>>> import numpy as np
>>> np.set_printoptions(suppress=True, linewidth=100)
>>> K = np.load("m.npy")
>>> print(K.round(4))
[[-0.4575  0.6003 -0.656 ]
 [-0.7625  0.1148  0.6367]
 [ 0.4575  0.7915  0.4052]]
>>> # keeps lengths
>>> x0 = np.array([1, 3, 1])
>>> print(np.round(np.sort(np.abs(np.degrees(np.angle(np.linalg.eigvals(K))))), 4))
[  0.     117.9546 117.9546]
>>> print(np.round(np.linalg.inv(K), 4))
[[-0.4575 -0.7625  0.4575]
 [ 0.6003  0.1148  0.7915]
 [-0.656   0.6367  0.4052]]
>>> print(3 - np.linalg.matrix_rank(K - np.eye(3), tol=1e-8))
1
>>> rng = np.random.default_rng(2947)
>>> labels = rng.permutation(3)
>>> print(labels)
[1 0 2]
>>> Y = K[labels][:, labels]
>>> print(Y.round(4))
[[ 0.1148 -0.7625  0.6367]
 [ 0.6003 -0.4575 -0.656 ]
 [ 0.7915  0.4575  0.4052]]
>>> print(np.round(np.sort(np.abs(np.linalg.eigvals(Y))), 4))
[1. 1. 1.]
>>> print(np.round(np.diag(Y), 4))
[ 0.1148 -0.4575  0.4052]
>>> Y = np.array([[3, 3], [0, 1]])
>>> Z = np.kron(Y, K)
>>> print(round(np.linalg.norm(Z, 2), 4), round(float(np.linalg.norm(Y, 2) * np.linalg.norm(K, 2)), 4))
4.3028 4.3028
>>> print(Z.shape)
(6, 6)
>>> Z = np.array([[0, 6, 0], [3, 1, 2]])
>>> mat = np.repeat(Z, 19 // 2, axis=0)
>>> mat = mat + 0.02 * rng.normal(size=mat.shape)
>>> print(mat.round(4))
[[-0.0051  6.0073  0.001 ]
 [-0.0088  6.0174  0.0186]
 [-0.0326  6.0208 -0.0094]
 [-0.008   6.0114  0.0064]
 [-0.0084  6.0005  0.0295]
 [-0.0069  5.9897  0.0023]
 [ 0.0219  6.0085  0.0001]
 [ 0.0307  5.9747  0.0247]
 [ 0.011   6.0034  0.0075]
 [ 2.9859  0.9774  2.001 ]
 [ 2.9994  1.0316  1.9972]
 [ 2.9839  0.9971  2.0264]
 [ 2.9975  1.0032  1.9607]
 [ 2.9702  1.0134  2.012 ]
 [ 2.9975  1.0057  2.0102]
 [ 2.9887  0.982   1.9699]
 [ 3.0032  0.9599  1.9765]
 [ 3.031   1.0396  2.0002]]
>>> Xc = (mat - mat.mean(axis=0)) / mat.std(axis=0)
>>> print(np.argwhere(np.abs(Xc) > 2))
[]
>>> c = np.linalg.lstsq(np.delete(Xc, 1, axis=1), Xc[:, 1])[0]
>>> print(round(float(1 - np.var(Xc[:, 1] - np.delete(Xc, 1, axis=1) @ c)), 4))
0.9998
>>> print(round(np.log10(np.linalg.cond(mat))))
2
>>> print(np.linalg.cond(mat) > 100)
True
>>> print([round(float(x), 4) for x in np.linalg.svd(mat, compute_uv=False)[:3]])
[18.3914, 10.5713, 0.0708]
>>> print(np.round(np.abs(np.linalg.svd(mat)[2][-1]), 4))
[0.554  0.0013 0.8325]
